In [1]: import numpy as np

In [2]: np.set_printoptions(suppress=True, linewidth=200)

In [3]: A = np.array([[-2, -1, 0, 2, 1, 1, -2, -2, 0, -2],
   ...:     [1, 0, 0, -1, -1, 0, -1, 0, 1, 1],
   ...:     [0, -2, 2, 0, -1, 1, 1, 1, 2, 1],
   ...:     [2, -2, 1, 1, -2, 1, 1, 1, 1, -1],
   ...:     [-1, 1, -1, 2, 1, -2, 0, 1, -2, 1],
   ...:     [-2, 0, -1, -2, 0, -1, 2, -1, -1, -2],
   ...:     [2, -2, 0, 2, 2, 0, 2, 1, 2, -2],
   ...:     [0, 2, 2, 2, 2, -2, -1, 0, 2, 2],
   ...:     [-1, 2, 1, 2, -1, -2, -1, 2, -1, 2],
   ...:     [2, 2, 2, 1, -2, 1, 2, -1, 0, -1]])

In [4]: A[:, 2] = -2 * A[:, 4]

In [5]: print(A)
[[-2 -1 -2  2  1  1 -2 -2  0 -2]
 [ 1  0  2 -1 -1  0 -1  0  1  1]
 [ 0 -2  2  0 -1  1  1  1  2  1]
 [ 2 -2  4  1 -2  1  1  1  1 -1]
 [-1  1 -2  2  1 -2  0  1 -2  1]
 [-2  0  0 -2  0 -1  2 -1 -1 -2]
 [ 2 -2 -4  2  2  0  2  1  2 -2]
 [ 0  2 -4  2  2 -2 -1  0  2  2]
 [-1  2  2  2 -1 -2 -1  2 -1  2]
 [ 2  2  4  1 -2  1  2 -1  0 -1]]

In [6]: print([round(float(x), 1) for x in np.linalg.svd(A, compute_uv=False)[:3]])
[10.8, 7.6, 6.3]

In [7]: print(np.linalg.matrix_rank(A, rtol=0.1))
8

In [8]: print(np.argsort(-np.linalg.norm(A, axis=0).round(6), kind="stable")[:3])
[2 3 1]

In [9]: print(np.round(np.sort(np.abs(np.linalg.eigvals(A))), 1) + 0)
[0.  1.3 1.8 2.5 2.5 4.4 4.4 4.5 4.5 4.6]

In [10]: print(A @ A)
[[ -4  -1  12 -11  -6  -3   1   4 -14   0]
 [ -4   2  10   0  -5   3  -2  -2   2   3]
 [ -1   1   2   7  -1  -2   7   4   5   0]
 [ -5 -14  -2   6   1   5   3   2  13  -4]
 [ 14   2   2   4  -1   2   0   0   3   1]
 [  3  -6 -18  -6   9  -1   2   5   2   2]
 [ -6   2 -28  20  14 -12  -7   4  -8  -6]
 [  8  16  16  12  -8  -6  -8   3 -10   6]
 [ 16   0  22   2 -11   7   1   2  15   9]
 [  2 -22   8  -2  -4  11   4   1  16  -8]]

In [11]: assert A == A.T
---------------------------------------------------------------------------
ValueError                                Traceback (most recent call last)
Cell In[11], line 1
----> 1 assert A == A.T

ValueError: The truth value of an array with more than one element is ambiguous. Use a.any() or a.all()

In [12]: print((A - A.T) / 2)
[[ 0.  -1.  -1.   0.   1.   1.5 -2.  -1.   0.5 -2. ]
 [ 1.   0.   2.   0.5 -1.   0.   0.5 -1.  -0.5 -0.5]
 [ 1.  -2.   0.  -2.   0.5  0.5  2.5  2.5  0.  -1.5]
 [ 0.  -0.5  2.   0.  -2.   1.5 -0.5 -0.5 -0.5 -1. ]
 [-1.   1.  -0.5  2.   0.  -1.  -1.  -0.5 -0.5  1.5]
 [-1.5  0.  -0.5 -1.5  1.   0.   1.   0.5  0.5 -1.5]
 [ 2.  -0.5 -2.5  0.5  1.  -1.   0.   1.   1.5 -2. ]
 [ 1.   1.  -2.5  0.5  0.5 -0.5 -1.   0.   0.   1.5]
 [-0.5  0.5  0.   0.5  0.5 -0.5 -1.5  0.   0.   1. ]
 [ 2.   0.5  1.5  1.  -1.5  1.5  2.  -1.5 -1.   0. ]]

In [13]: print(np.round(np.linalg.det(A), 1))
-0.0

In [14]: print(np.allclose(A @ A.T, A.T @ A))
False
